% ipython --no-banner

In [1]: import numpy as np

In [2]: np.set_printoptions(suppress=True, linewidth=200)

In [3]: m1 = np.load("w.npy")

In [4]: print(m1)
[[ 1 -2  4 -8]
 [ 1 -1  1 -1]
 [ 1  0  0  0]
 [ 1  1  1  1]]

In [5]: # row 0 dominates

In [6]: r0, v = m1[3], m1[0]

In [7]: print(r0 @ v)
-5

In [8]: print(r0 @ r0)
4

In [9]: p = (r0 @ v) / (r0 @ r0) * r0

In [10]: print(np.outer(r0, v))
[[ 1 -2  4 -8]
 [ 1 -2  4 -8]
 [ 1 -2  4 -8]
 [ 1 -2  4 -8]]

In [11]: print((v - p) @ r0)
0.0

In [12]: print(np.linalg.matrix_rank(np.outer(r0, v)))
1

In [13]: M2 = m1 / np.sqrt((m1 ** 2).mean(axis=1, keepdims=True))

In [14]: print(np.round(np.linalg.norm(M2, axis=1), 2))
[2. 2. 2. 2.]

In [15]: print(np.linalg.matrix_rank(m1 - m1.mean(axis=1, keepdims=True)))
3

In [16]: print(np.linalg.matrix_rank(M2) == np.linalg.matrix_rank(m1))
True

In [17]: rng = np.random.default_rng(510522)

In [18]: lab = rng.permutation(4)

In [19]: print(lab)
[2 1 3 0]

In [20]: M2 = m1[lab][:, lab]

In [21]: print(np.round(np.linalg.det(M2), 2), round(np.linalg.det(m1[lab]), 2))
12.0 12.0

In [22]: print(M2)
[[ 0  0  0  1]
 [ 1 -1 -1  1]
 [ 1  1  1  1]
 [ 4 -2 -8  1]]

In [23]: print(np.diag(M2))
[ 0 -1  1  1]

In [24]: print(np.allclose(M2, m1))
False

In [25]: def softmax(z):
    ...:     e = np.exp(z - z.max(axis=-1, keepdims=True))
    ...:     return e / e.sum(axis=-1, keepdims=True)
    ...: 

In [26]: print(np.round(softmax(m1[1] + 4), 2))
[0.44 0.06 0.44 0.06]

In [27]: print(np.round(softmax(m1[1]), 2))
[0.44 0.06 0.44 0.06]

In [28]: att = m1 @ m1.T / np.sqrt(4)

In [29]: print(np.round(softmax(att)[1] @ m1, 2))
[ 1.   -1.99  3.98 -7.96]

In [30]: r0 = np.array([4, 1, 5, 1])

In [31]: M2 = m1 + np.outer(r0, np.eye(4)[1])

In [32]: print(M2)
[[ 1.  2.  4. -8.]
 [ 1.  0.  1. -1.]
 [ 1.  5.  0.  0.]
 [ 1.  2.  1.  1.]]

In [33]: print(round(float(np.linalg.det(M2) / np.linalg.det(m1)), 2), round(1 + np.linalg.solve(m1, r0)[1], 2))
3.5 3.5

In [34]: M = np.loadtxt("layer12.csv", delimiter=",")

In [35]: print(M)
[[1. 0. 0.]
 [0. 2. 0.]
 [0. 0. 3.]]

In [36]: # symmetric, so the eigenvalues are real

In [37]: x = np.array([-2, -1, 2])

In [38]: y = M @ x

In [39]: c, lr = np.zeros(3), 1 / np.linalg.norm(M, 2) ** 2

In [40]: for i in range(8):
    ...:     c -= lr * M.T @ (M @ c - y)
    ...:     if i % 2 == 0: print(i, round(np.linalg.norm(M @ c - y), 2))
    ...: 
0 2.1
2 1.45
4 1.11
6 0.88

In [41]: print(c.round(2))
[-1.22 -0.99  2.  ]

In [42]: print(round(np.linalg.cond(M), 2))
3.0

In [43]: print((M - M.T) / 2)
[[0. 0. 0.]
 [0. 0. 0.]
 [0. 0. 0.]]

In [44]: assert M == M.T
---------------------------------------------------------------------------
ValueError                                Traceback (most recent call last)
Cell In[44], line 1
----> 1 assert M == M.T

ValueError: The truth value of an array with more than one element is ambiguous. Use a.any() or a.all()

In [45]: print(np.allclose(M @ M.T, M.T @ M))
True

In [46]: M.inv()
---------------------------------------------------------------------------
AttributeError                            Traceback (most recent call last)
Cell In[46], line 1
----> 1 M.inv()

AttributeError: 'numpy.ndarray' object has no attribute 'inv'

In [47]: print(round(np.linalg.det(M), 2))
6.0

In [48]: print(M @ M)
[[1. 0. 0.]
 [0. 4. 0.]
 [0. 0. 9.]]
